% python3 -q
>>> import numpy as np
>>> from numpy import linalg as LA
>>> np.set_printoptions(suppress=True, linewidth=140)
>>> def rnd(a):
...     return np.round(a, 2) + 0
... 
>>> mat = np.load("case0.npy")
>>> print(mat)
[[ 3  2  1]
 [ 2  0  0]
 [-1  0  1]
 [ 3  2  1]
 [-2 -3  0]
 [ 3  2  1]]
>>> P = mat @ LA.solve(mat.T @ mat, mat.T)
>>> rnd(LA.eigvalsh(P))
array([0., 0., 0., 1., 1., 1.])
>>> rnd(P)
array([[ 0.3 ,  0.12,  0.09,  0.3 , -0.06,  0.3 ],
       [ 0.12,  0.5 , -0.37,  0.12,  0.25,  0.12],
       [ 0.09, -0.37,  0.72,  0.09,  0.19,  0.09],
       [ 0.3 ,  0.12,  0.09,  0.3 , -0.06,  0.3 ],
       [-0.06,  0.25,  0.19, -0.06,  0.88, -0.06],
       [ 0.3 ,  0.12,  0.09,  0.3 , -0.06,  0.3 ]])
>>> rnd(np.diag(P))
array([0.3 , 0.5 , 0.72, 0.3 , 0.88, 0.3 ])
>>> rng = np.random.default_rng(65)
>>> Y = mat + rng.integers(-2, 3, (6, 1)) @ rng.integers(-2, 3, (1, 3))
>>> Y
array([[-1,  4, -3],
       [-2,  2, -4],
       [-1,  0,  1],
       [ 3,  2,  1],
       [-4, -2, -2],
       [ 1,  3, -1]])
>>> LA.matrix_rank(Y - mat, tol=1e-8)
np.int64(1)
>>> print(rnd(LA.svd(Y - mat, compute_uv=False)))
[9.49 0.   0.  ]
>>> Y = mat / LA.norm(mat, axis=1, keepdims=True)
>>> cov = Y @ Y.T
>>> rnd(cov)
array([[ 1.  ,  0.8 , -0.38,  1.  , -0.89,  1.  ],
       [ 0.8 ,  1.  , -0.71,  0.8 , -0.55,  0.8 ],
       [-0.38, -0.71,  1.  , -0.38,  0.39, -0.38],
       [ 1.  ,  0.8 , -0.38,  1.  , -0.89,  1.  ],
       [-0.89, -0.55,  0.39, -0.89,  1.  , -0.89],
       [ 1.  ,  0.8 , -0.38,  1.  , -0.89,  1.  ]])
>>> rnd(np.degrees(np.arccos(np.clip(cov[4, 3], -1, 1))))
np.float64(152.81)
>>> z = rng.permutation(3)
>>> Y = mat[:, z] * rng.choice([-1, 1], 3)
>>> Y
array([[ 1, -2, -3],
       [ 0,  0, -2],
       [ 1,  0,  1],
       [ 1, -2, -3],
       [ 0,  3,  2],
       [ 1, -2, -3]])
>>> U, _, vt = LA.svd(mat.T @ Y)
>>> print(rnd(U @ vt))
[[ 0.  0. -1.]
 [ 0. -1.  0.]
 [ 1.  0.  0.]]
>>> K = np.loadtxt("w.csv", delimiter=",")
>>> print(K)
[[ 0.  3.  2.]
 [ 1.  1.  0.]
 [-3.  0.  2.]]
>>> x = np.array([-1, 3, 3])
>>> mat @ np.eye(3)[2]
array([1., 0., 1., 1., 0., 1.])
>>> (mat * x).sum(axis=1)
array([ 6, -2,  4,  6, -7,  6])
>>> print(mat @ np.ones(3))
[ 6.  2.  0.  6. -5.  6.]
>>> (mat @ x).argmax()
np.int64(0)
>>> print(mat * x)
[[-3  6  3]
 [-2  0  0]
 [ 1  0  3]
 [-3  6  3]
 [ 2 -9  0]
 [-3  6  3]]
>>> mat @ x
array([ 6, -2,  4,  6, -7,  6])
>>> print(np.einsum("ij,j->i", mat, x))
[ 6 -2  4  6 -7  6]
>>> rnd(K @ LA.pinv(K) @ K)
array([[ 0.,  3.,  2.],
       [ 1.,  1.,  0.],
       [-3.,  0.,  2.]])
>>> rnd(np.trace(LA.pinv(K) @ K))
np.float64(2.0)
>>> np.unique(K.round(6), axis=0).shape
(3, 3)
>>> W = np.array([[5, 1, 5, 4, 4], [0, 5, 3, 0, 0], [2, 5, 5, 1, 4]])
>>> b = np.array([2, 1, -8, -1, 1])
>>> H = np.maximum(K @ W + b, 0)
>>> (H > 0).astype(int)
array([[1, 1, 1, 1, 1],
       [1, 1, 0, 1, 1],
       [0, 1, 0, 0, 0]])
>>> cent = np.array([[4, -1, 4], [3, -2, -1], [1, 1, 2], [-2, 0, -2], [1, -1, -5]])
>>> (H @ cent).round(6).argmax(axis=1)
array([0, 0, 0])
>>> W @ cent
array([[ 24,  -6,   1],
       [ 18,  -7,   1],
       [ 30, -11,  -9]])
>>> P = np.triu(np.array([[3, 3, 1], [-1, 1, -3], [-3, 0, -1]]), 1) + np.eye(3)
>>> Y = P @ K @ LA.inv(P)
>>> rnd(np.poly(Y))
array([ 1., -3.,  5.,  0.])
>>> LA.matrix_rank(Y)
np.int64(2)
>>> np.trace(Y), np.trace(K)
(np.float64(3.0), np.float64(3.0))
>>> rnd(LA.det(Y))
np.float64(0.0)
>>> F = np.load("dump.npy")
>>> F
array([[ 1, -1,  1, -1],
       [ 1,  0,  0,  0],
       [ 1,  1,  1,  1]])
>>> rnd(LA.norm(F))
np.float64(3.0)
>>> np.diff(F, axis=0)
array([[ 0,  1, -1,  1],
       [ 0,  1,  1,  1]])
>>> np.unravel_index(np.abs(F).argmax(), F.shape)
(np.int64(0), np.int64(0))
>>> rnd(F.mean(axis=0))
array([1.  , 0.  , 0.67, 0.  ])
>>> T = np.stack([F, -1 * F, F[::-1]])
>>> LA.matrix_rank(T.reshape(3, -1))
np.int64(2)
>>> LA.matrix_rank(T)
array([3, 3, 3])
>>> print(T.shape)
(3, 3, 4)
>>> np.einsum("bij,cij->bc", T, T)
array([[ 9, -9,  1],
       [-9,  9, -1],
       [ 1, -1,  9]])
>>> T.sum(axis=0)
array([[ 1,  1,  1,  1],
       [ 1,  0,  0,  0],
       [ 1, -1,  1, -1]])
>>> theta = np.radians(180)
>>> r_ = np.eye(4)
>>> r_[2, 2] = r_[3, 3] = np.cos(theta)
>>> r_[2, 3], r_[3, 2] = -np.sin(theta), np.sin(theta)
>>> rnd(r_)
array([[ 1.,  0.,  0.,  0.],
       [ 0.,  1.,  0.,  0.],
       [ 0.,  0., -1.,  0.],
       [ 0.,  0.,  0., -1.]])
>>> Y = F @ r_.T
>>> rnd(Y)
array([[ 1., -1., -1.,  1.],
       [ 1.,  0.,  0.,  0.],
       [ 1.,  1., -1., -1.]])
>>> np.abs(Y - F).max(axis=0)
array([0., 0., 2., 2.])
>>> np.allclose(LA.norm(F, axis=1), LA.norm(Y, axis=1))
True
>>> x = np.array([2, -2, 0, -1])
>>> a = np.maximum(F @ x, 0)
>>> rnd(np.tanh(F @ x))
array([ 1.  ,  0.96, -0.76])
>>> F.T @ a
array([ 7, -5,  5, -5])
>>> A = np.array([[2, 2, 2, 2], [2, 0, 2, 0], [2, 2, 2, 2], [2, 0, 2, 0]])
>>> z = rng.permutation(4)
>>> z
array([1, 2, 3, 0])
>>> Y = A[z][:, z]
>>> rnd(np.sort(np.abs(LA.eigvals(Y))))
array([0.  , 0.  , 2.47, 6.47])
>>> np.diag(Y)
array([0, 2, 0, 2])
>>> np.trace(Y)
np.int64(4)
>>> T = np.stack([A, -2 * A, A[::-1]])
>>> LA.matrix_rank(T)
array([2, 2, 2])
>>> rnd(LA.norm(T, axis=(1, 2)))
array([ 6.93, 13.86,  6.93])
>>> rnd(LA.det(T))
array([0., 0., 0.])
>>> print((T @ A.T).shape)
(3, 4, 4)
>>> r = LA.matrix_rank(A)
>>> r
np.int64(2)
>>> N = LA.svd(A)[2][r:].T
>>> LA.matrix_rank(A.T @ A), LA.matrix_rank(A @ A.T)
(np.int64(2), np.int64(2))
>>> np.allclose(A @ N, 0)
True
>>> [int(LA.matrix_rank(A[:, :j + 1])) for j in range(4)]
[1, 2, 2, 2]
>>> U, sigma, vt = LA.svd(A)
>>> np.argmax(sigma[:-1] / (sigma[1:] + 1e-6)) + 1
np.int64(2)
>>> Y = U[:, :2] @ np.diag(sigma[:2]) @ vt[:2]
>>> LA.matrix_rank(A, rtol=0.05)
np.int64(2)
>>> rnd(LA.norm(A - Y, 2)), rnd(sigma[2])
(np.float64(0.0), np.float64(0.0))
>>> W0 = np.array([[-1.0, 1.0, 1.0, -3.0],
...     [-4.0, 8.0, -3.0, -3.0],
...     [-4.0, 9.0, -4.0, -3.0],
...     [0.0, -1.0, 1.0, -2.0]])
>>> Y = LA.inv(W0)
>>> rnd(LA.cond(W0))
np.float64(74.59)
>>> rnd(LA.det(W0) * LA.det(Y))
np.float64(1.0)
>>> rnd(W0 @ Y)
array([[1., 0., 0., 0.],
       [0., 1., 0., 0.],
       [0., 0., 1., 0.],
       [0., 0., 0., 1.]])
>>> (np.abs(Y) > 1e-9).astype(int)
array([[1, 1, 1, 1],
       [1, 1, 1, 1],
       [1, 1, 1, 1],
       [0, 1, 1, 1]])
>>> U, sigma, vt = LA.svd(W0, full_matrices=False)
>>> rnd(sigma)
array([14.93,  3.83,  0.52,  0.2 ])
>>> rnd(U.T @ W0 @ vt.T)
array([[14.93,  0.  ,  0.  ,  0.  ],
       [ 0.  ,  3.83,  0.  ,  0.  ],
       [ 0.  ,  0.  ,  0.52,  0.  ],
       [ 0.  ,  0.  ,  0.  ,  0.2 ]])
>>> np.abs(U[:, 0]).round(6).argmax()
np.int64(2)
>>> rnd(U.T @ U)
array([[1., 0., 0., 0.],
       [0., 1., 0., 0.],
       [0., 0., 1., 0.],
       [0., 0., 0., 1.]])
>>> P = np.triu(np.array([[0, 2, 0, -1], [1, 0, 0, -2], [1, 1, 0, -2], [-2, 0, -2, 1]]), 1) + np.eye(4)
>>> Y = P @ W0 @ LA.inv(P)
>>> LA.matrix_rank(Y)
np.int64(4)
>>> np.trace(Y), np.trace(W0)
(np.float64(1.0), np.float64(1.0))
>>> Y
array([[-9., 36., -6., 44.],
       [-4., 18., -5., 23.],
       [-4., 19., -6., 23.],
       [ 0., -1.,  1., -2.]])
>>> Y = np.array([[-1, 2], [3, 0]])
>>> cent = np.kron(Y, W0)
>>> LA.matrix_rank(cent)
np.int64(8)
>>> cent
array([[  1.,  -1.,  -1.,   3.,  -2.,   2.,   2.,  -6.],
       [  4.,  -8.,   3.,   3.,  -8.,  16.,  -6.,  -6.],
       [  4.,  -9.,   4.,   3.,  -8.,  18.,  -8.,  -6.],
       [ -0.,   1.,  -1.,   2.,   0.,  -2.,   2.,  -4.],
       [ -3.,   3.,   3.,  -9.,  -0.,   0.,   0.,  -0.],
       [-12.,  24.,  -9.,  -9.,  -0.,   0.,  -0.,  -0.],
       [-12.,  27., -12.,  -9.,  -0.,   0.,  -0.,  -0.],
       [  0.,  -3.,   3.,  -6.,   0.,  -0.,   0.,  -0.]])
>>> rnd(LA.norm(cent, 2)), rnd(LA.norm(Y, 2) * LA.norm(W0, 2))
(np.float64(48.63), np.float64(48.63))
